$ python3 -q
>>> import numpy as np
>>> import numpy.linalg as la
>>> np.set_printoptions(precision=3, suppress=True, linewidth=140, legacy="1.25")
>>> W0 = np.load("x.npy")
>>> W0
array([[-1.249,  0.047,  1.114, -1.933],
       [-0.714,  0.307,  1.504, -2.574],
       [-0.85 , -0.144,  1.018, -1.747],
       [-1.294,  0.016,  0.935, -2.109],
       [-1.094,  0.133,  1.116, -2.01 ],
       [-0.842, -0.209,  1.168, -1.987],
       [-1.35 ,  0.147,  0.896, -2.031],
       [-1.031,  0.584,  0.445, -2.4  ],
       [-0.705, -0.05 ,  1.284, -1.667],
       [-1.288,  0.018,  1.099, -2.12 ],
       [-2.028, -1.303,  0.269, -2.149],
       [-2.088, -0.535,  0.761, -1.91 ],
       [-2.068, -1.192,  0.096, -2.012],
       [-1.579, -1.406,  0.304, -2.004],
       [-1.724, -1.17 , -0.265, -2.571],
       [-1.992, -1.128,  0.068, -2.197],
       [-1.839, -1.236, -0.171, -1.562],
       [-1.507, -1.115,  0.628, -1.679],
       [-1.767, -1.076, -0.255, -1.922],
       [-1.538, -0.584, -0.087, -2.112]])
>>> Xc = W0 - W0.mean(axis=0)
>>> vecs = la.svd(Xc)[2][:1]
>>> Y = Xc - Xc @ vecs.T @ vecs
>>> np.cov(Xc @ vecs.T, rowvar=False)
array(0.808)
>>> np.diag(vecs.T @ vecs)
array([0.206, 0.465, 0.329, 0.001])
>>> round(float(la.norm(Y) / la.norm(Xc)), 3)
0.457
>>> Y.std(axis=0)
array([0.204, 0.2  , 0.228, 0.261])
>>> (Xc @ vecs.T).std(axis=0)
array([0.876])
>>> la.norm(Y, axis=1).round(6).argmax()
7
>>> Y = np.c_[W0[:, :2] @ np.array([[1, 0], [-1, 5]]), np.array([-3, 1, 3, 3, 3, -3, 2, -4, 4, -4, -1, 3, 3, -3, 5, -5, -2, -3, 1, 3])]
>>> Y
array([[-1.296,  0.235, -3.   ],
       [-1.021,  1.535,  1.   ],
       [-0.706, -0.72 ,  3.   ],
       [-1.31 ,  0.08 ,  3.   ],
       [-1.227,  0.665,  3.   ],
       [-0.633, -1.045, -3.   ],
       [-1.497,  0.735,  2.   ],
       [-1.615,  2.92 , -4.   ],
       [-0.655, -0.25 ,  4.   ],
       [-1.306,  0.09 , -4.   ],
       [-0.725, -6.515, -1.   ],
       [-1.553, -2.675,  3.   ],
       [-0.876, -5.96 ,  3.   ],
       [-0.173, -7.03 , -3.   ],
       [-0.554, -5.85 ,  5.   ],
       [-0.864, -5.64 , -5.   ],
       [-0.603, -6.18 , -2.   ],
       [-0.392, -5.575, -3.   ],
       [-0.691, -5.38 ,  1.   ],
       [-0.954, -2.92 ,  3.   ]])
>>> la.matrix_rank(np.c_[W0, Y])
5
>>> np.round(la.norm(Y - W0 @ la.lstsq(W0, Y)[0], axis=0), 3) + 0
array([ 0.   ,  0.   , 14.021])
>>> la.matrix_rank(Y)
3
>>> np.round(la.lstsq(W0, Y[:, 0])[0], 3) + 0
array([ 1., -1.,  0.,  0.])
>>> basis = Y[[10, 11]].astype(float)
>>> for _ in range(6):
...     z = la.norm(Y[:, None] - basis, axis=-1).argmin(axis=1)
...     basis = np.array([Y[z == j].mean(axis=0) for j in range(2)])
... 
>>> z
array([0, 1, 1, 1, 1, 0, 1, 0, 1, 0, 0, 1, 1, 0, 1, 0, 0, 0, 0, 1])
>>> basis
array([[-0.83 , -3.412, -2.7  ],
       [-1.035, -1.536,  3.   ]])
>>> np.abs(basis[1] - basis[0]).argmax()
2
>>> cov = basis.T @ basis
>>> np.round(la.eigvalsh(cov)[::-1], 3) + 0
array([20.139, 11.912,  0.   ])
>>> la.svd(basis, compute_uv=False) ** 2
array([20.139, 11.912])
>>> la.matrix_rank(cov)
2
>>> np.round(np.trace(cov), 3), np.round((basis ** 2).sum(), 3)
(32.051, 32.051)
>>> J = np.loadtxt("out0.csv", delimiter=",")
>>> J
array([[-0.451, -0.097,  0.427,  0.296, -0.11 ,  0.71 ],
       [-0.069, -0.278,  0.537,  0.416,  0.444, -0.509],
       [ 0.243, -0.859,  0.025, -0.397,  0.072,  0.2  ],
       [ 0.417,  0.405,  0.368, -0.333,  0.557,  0.324],
       [-0.278,  0.11 ,  0.54 , -0.599, -0.413, -0.301],
       [ 0.694,  0.011,  0.318,  0.334, -0.552,  0.026]])
>>> round(J[:, 0] @ J[:, 5], 3)
0.0
>>> la.pinv(J)
array([[-0.451, -0.069,  0.243,  0.417, -0.278,  0.694],
       [-0.097, -0.278, -0.859,  0.405,  0.11 ,  0.011],
       [ 0.427,  0.537,  0.025,  0.368,  0.54 ,  0.318],
       [ 0.296,  0.416, -0.397, -0.333, -0.599,  0.334],
       [-0.11 ,  0.444,  0.072,  0.557, -0.413, -0.552],
       [ 0.71 , -0.509,  0.2  ,  0.324, -0.301,  0.026]])
>>> la.svd(J, compute_uv=False)
array([1., 1., 1., 1., 1., 1.])
>>> rng = np.random.default_rng(562)
>>> z = rng.permutation(6)
>>> Y = J[:, z] * rng.choice([-1, 1], 6)
>>> Y
array([[-0.71 ,  0.451,  0.11 , -0.296, -0.427, -0.097],
       [ 0.509,  0.069, -0.444, -0.416, -0.537, -0.278],
       [-0.2  , -0.243, -0.072,  0.397, -0.025, -0.859],
       [-0.324, -0.417, -0.557,  0.333, -0.368,  0.405],
       [ 0.301,  0.278,  0.413,  0.599, -0.54 ,  0.11 ],
       [-0.026, -0.694,  0.552, -0.334, -0.318,  0.011]])
>>> U, _, Vh = la.svd(J.T @ Y)
>>> np.round(la.lstsq(J, Y)[0], 3) + 0
array([[ 0., -1.,  0.,  0.,  0.,  0.],
       [ 0.,  0.,  0.,  0.,  0.,  1.],
       [ 0.,  0.,  0.,  0., -1.,  0.],
       [ 0.,  0.,  0., -1.,  0.,  0.],
       [ 0.,  0., -1.,  0.,  0.,  0.],
       [-1.,  0.,  0.,  0.,  0.,  0.]])
>>> np.round(U @ Vh, 3) + 0
array([[ 0., -1.,  0.,  0.,  0.,  0.],
       [ 0.,  0.,  0.,  0.,  0.,  1.],
       [ 0.,  0.,  0.,  0., -1.,  0.],
       [ 0.,  0.,  0., -1.,  0.,  0.],
       [ 0.,  0., -1.,  0.,  0.,  0.],
       [-1.,  0.,  0.,  0.,  0.,  0.]])
>>> z
array([5, 0, 4, 3, 2, 1])
>>> w1 = np.array([[-2, -3, -2, -3],
...     [2, 1, -1, 3],
...     [-3, -3, 2, -2],
...     [0, -3, 3, -3],
...     [2, -1, 0, -1],
...     [3, 2, -3, 0]])
>>> c = np.array([1, 0, -8, 4])
>>> act = np.maximum(Y @ w1 + c, 0)
>>> act
array([[1.847, 3.374, 0.   , 8.58 ],
       [0.   , 1.102, 0.   , 5.352],
       [0.   , 0.   , 0.   , 2.848],
       [2.965, 2.405, 0.   , 4.205],
       [0.   , 0.   , 0.   , 1.849],
       [0.   , 0.   , 0.   , 2.211]])
>>> basis = np.array([[0, 1, 1], [2, 2, 0], [0, 3, 3], [3, 0, 1]])
>>> (act @ basis).round(6).argmax(axis=1)
array([0, 0, 0, 0, 0, 0])
>>> w1 @ basis
array([[-15, -14, -11],
       [ 11,   1,   2],
       [-12,  -3,   1],
       [-15,   3,   6],
       [ -5,   0,   1],
       [  4,  -2,  -6]])
>>> A = np.loadtxt("sample6.csv", delimiter=",")
>>> A
array([[0.16 , 0.08 , 0.08 , 0.12 , 0.12 , 0.08 , 0.12 , 0.08 , 0.   , 0.16 ],
       [0.079, 0.105, 0.105, 0.132, 0.132, 0.053, 0.132, 0.026, 0.132, 0.105],
       [0.   , 0.208, 0.208, 0.042, 0.   , 0.   , 0.167, 0.083, 0.125, 0.167],
       [0.03 , 0.091, 0.061, 0.152, 0.152, 0.061, 0.   , 0.152, 0.152, 0.152],
       [0.067, 0.167, 0.067, 0.167, 0.133, 0.033, 0.133, 0.067, 0.1  , 0.067],
       [0.227, 0.091, 0.045, 0.227, 0.136, 0.045, 0.045, 0.045, 0.045, 0.091],
       [0.148, 0.148, 0.074, 0.111, 0.037, 0.185, 0.111, 0.037, 0.148, 0.   ],
       [0.074, 0.074, 0.074, 0.037, 0.148, 0.111, 0.037, 0.148, 0.111, 0.185],
       [0.156, 0.125, 0.062, 0.125, 0.094, 0.062, 0.031, 0.062, 0.156, 0.125],
       [0.25 , 0.05 , 0.1  , 0.05 , 0.   , 0.15 , 0.   , 0.2  , 0.05 , 0.15 ]])
>>> # row-stochastic, so 1 is an eigenvalue
>>> np.sort(np.abs(la.eigvals(A)))
array([0.044, 0.076, 0.076, 0.097, 0.097, 0.116, 0.155, 0.163, 0.163, 1.   ])
>>> round(np.trace(A), 3)
1.369
>>> cov = np.cov(W0, rowvar=False)
>>> np.polyfit(W0[:, 0], W0[:, 1], 1)
array([1.103, 1.08 ])
>>> cov
array([[ 0.21 ,  0.232,  0.197, -0.005],
       [ 0.232,  0.418,  0.279, -0.036],
       [ 0.197,  0.279,  0.321,  0.008],
       [-0.005, -0.036,  0.008,  0.073]])
>>> round(np.corrcoef(W0[:, 0], W0[:, 1])[0, 1], 3)
0.782
>>> W0.std(axis=0)
array([0.447, 0.63 , 0.552, 0.263])
>>> f, v = A[9], A[6]
>>> np.round(f @ v, 3)
0.1
>>> np.round(f @ f, 3)
0.165
>>> pr = (f @ v) / (f @ f) * f
>>> np.outer(f, v)
array([[0.037, 0.037, 0.019, 0.028, 0.009, 0.046, 0.028, 0.009, 0.037, 0.   ],
       [0.007, 0.007, 0.004, 0.006, 0.002, 0.009, 0.006, 0.002, 0.007, 0.   ],
       [0.015, 0.015, 0.007, 0.011, 0.004, 0.019, 0.011, 0.004, 0.015, 0.   ],
       [0.007, 0.007, 0.004, 0.006, 0.002, 0.009, 0.006, 0.002, 0.007, 0.   ],
       [0.   , 0.   , 0.   , 0.   , 0.   , 0.   , 0.   , 0.   , 0.   , 0.   ],
       [0.022, 0.022, 0.011, 0.017, 0.006, 0.028, 0.017, 0.006, 0.022, 0.   ],
       [0.   , 0.   , 0.   , 0.   , 0.   , 0.   , 0.   , 0.   , 0.   , 0.   ],
       [0.03 , 0.03 , 0.015, 0.022, 0.007, 0.037, 0.022, 0.007, 0.03 , 0.   ],
       [0.007, 0.007, 0.004, 0.006, 0.002, 0.009, 0.006, 0.002, 0.007, 0.   ],
       [0.022, 0.022, 0.011, 0.017, 0.006, 0.028, 0.017, 0.006, 0.022, 0.   ]])
>>> round(la.norm(f + v) ** 2 + la.norm(f - v) ** 2, 3)
0.596
>>> mat = np.load("m.npy")
>>> mat
array([[-1.583, -1.3  , -0.8  , -0.8  ,  1.4  ,  0.1  ],
       [ 1.179, -0.4  ,  0.6  , -1.5  ,  0.2  , -1.   ],
       [-2.368,  0.1  , -1.2  , -0.6  , -0.5  ,  1.7  ],
       [-4.653,  0.9  , -2.3  ,  1.4  , -1.1  , -1.4  ],
       [ 3.556,  0.8  ,  1.8  , -0.5  , -0.2  , -0.8  ],
       [ 4.209,  2.4  ,  2.1  ,  0.6  , -2.   ,  1.1  ],
       [-0.623,  1.3  , -0.3  , -0.2  , -0.3  , -0.7  ],
       [-0.227,  0.2  , -0.1  , -1.7  , -0.8  ,  0.6  ],
       [-1.991, -0.8  , -1.   ,  0.5  ,  1.3  , -0.2  ],
       [-1.422,  0.7  , -0.7  ,  2.   ,  1.   ,  0.1  ]])
>>> U, sv, Vh = la.svd(mat)
>>> np.argmax(sv[:-1] / (sv[1:] + 1e-6)) + 1
5
>>> sv
array([9.443, 4.483, 3.323, 2.766, 1.193, 0.019])
>>> Y = U[:, :5] @ np.diag(sv[:5]) @ Vh[:5]
>>> la.matrix_rank(Y)
5
>>> round(float(np.abs(mat - Y).max()), 3)
0.011
>>> np.round(la.norm(mat - Y) / la.norm(mat), 3)
0.002
>>> la.matrix_rank(mat, rtol=0.1)
5
>>> round(np.log10(la.cond(mat)))
3
>>> np.abs(la.svd(mat)[2][-1])
array([0.446, 0.009, 0.895, 0.003, 0.002, 0.01 ])
>>> E = np.loadtxt("block4.csv", delimiter=",")
>>> E
array([[ -2.,   3.,   3.,   0.,  -3.],
       [ -5.,   6.,   1.,   1.,  -2.],
       [ -5.,   5.,   0.,   4.,  -2.],
       [ -2.,   7.,   2.,   7.,   1.],
       [  1.,   7.,  -1.,   8.,  -2.],
       [  2.,   6.,   2.,   8.,  -3.],
       [  4.,   7.,   1.,   8.,  -5.],
       [  3.,   5.,  -2.,   8.,  -4.],
       [  4.,   6.,  -3.,   9.,  -5.],
       [  4.,   7.,  -6.,   6.,  -6.],
       [  6.,   8.,  -3.,   6.,  -7.],
       [  4.,   8.,  -4.,   9.,  -6.],
       [  4.,   8.,  -2.,   6.,  -8.],
       [  1.,   6.,  -2.,   7.,  -7.],
       [ -1.,   8.,  -4.,  10.,  -4.],
       [ -1.,   7.,  -5.,  11.,  -2.],
       [ -1.,   7.,  -8.,  12.,  -4.],
       [ -4.,   9.,  -6.,  12.,  -2.],
       [ -5.,   9.,  -9.,  10.,  -1.],
       [ -3.,   9.,  -8.,  10.,   0.],
       [ -5.,   7.,  -8.,  13.,   2.],
       [ -2.,  10.,  -8.,  14.,   3.],
       [ -3.,  11.,  -8.,  13.,   0.],
       [ -6.,  11.,  -9.,  13.,  -1.],
       [ -8.,  10., -12.,  12.,  -3.],
       [ -7.,   7., -12.,  10.,  -3.],
       [ -6.,   7., -14.,   9.,  -4.],
       [ -4.,   4., -14.,  12.,  -4.],
       [ -3.,   5., -14.,  12.,  -6.],
       [ -5.,   5., -14.,  14.,  -4.],
       [ -6.,   5., -16.,  17.,  -4.],
       [ -6.,   7., -13.,  19.,  -7.],
       [ -9.,   5., -13.,  19.,  -9.],
       [ -7.,   8., -14.,  22., -12.],
       [ -4.,   6., -17.,  25., -13.],
       [ -2.,   3., -17.,  26., -12.],
       [  0.,   0., -15.,  23., -14.],
       [ -2.,   3., -13.,  23., -13.],
       [ -2.,   4., -10.,  22., -13.],
       [ -5.,   7.,  -9.,  25., -13.],
       [ -5.,   7.,  -6.,  22., -11.],
       [ -3.,   5.,  -4.,  22., -11.],
       [ -5.,   4.,  -4.,  24., -12.],
       [ -8.,   3.,  -3.,  23., -12.],
       [ -9.,   3.,  -6.,  21., -12.],
       [ -9.,   4.,  -4.,  22., -12.]])
>>> Xc = (E - E.mean(axis=0)) / E.std(axis=0)
>>> np.argwhere(np.abs(Xc) > 2)
array([[10,  0],
       [22,  1],
       [23,  1],
       [36,  1]])
>>> Xc.std(axis=0)
array([1., 1., 1., 1., 1.])
>>> c = la.lstsq(np.delete(Xc, 3, axis=1), Xc[:, 3])[0]
>>> np.round(1 - np.var(Xc[:, 3] - np.delete(Xc, 3, axis=1) @ c), 3)
0.758
>>> np.abs(c).argmax()
3
>>> c
array([-0.269,  0.103, -0.275, -0.692])
>>> x = np.array([-1, 0, 0, 1, -2])
>>> y = E @ x
>>> y
array([ 8., 10., 13.,  7., 11., 12., 14., 13., 15., 14., 14., 17., 18., 20., 19., 16., 21., 20., 17., 13., 14., 10., 16., 21., 26., 23.,
       23., 24., 27., 27., 31., 39., 46., 53., 55., 52., 51., 51., 50., 56., 49., 47., 53., 55., 54., 55.])
>>> np.round(la.lstsq(E, y)[0], 3) + 0
array([-1.,  0.,  0.,  1., -2.])
>>> y = y + 0.05 * rng.normal(size=46)
>>> y
array([ 8.022,  9.87 , 13.   ,  6.955, 10.999, 12.045, 13.975, 12.996, 14.956, 14.02 , 14.054, 16.963, 18.027, 20.062, 19.013, 16.061,
       20.957, 20.028, 16.965, 12.971, 13.959, 10.007, 16.129, 21.028, 26.023, 22.97 , 22.955, 24.04 , 26.932, 26.982, 30.933, 39.015,
       45.945, 53.051, 55.017, 51.971, 50.978, 50.994, 49.92 , 55.978, 49.027, 47.033, 53.073, 55.02 , 53.946, 54.919])
>>> c, *_ = la.lstsq(E, y)
>>> c
array([-0.997,  0.001,  0.002,  1.002, -1.998])
>>> np.round(E.T @ (y - E @ c), 3) + 0
array([0., 0., 0., 0., 0.])
>>> c.round()
array([-1.,  0.,  0.,  1., -2.])
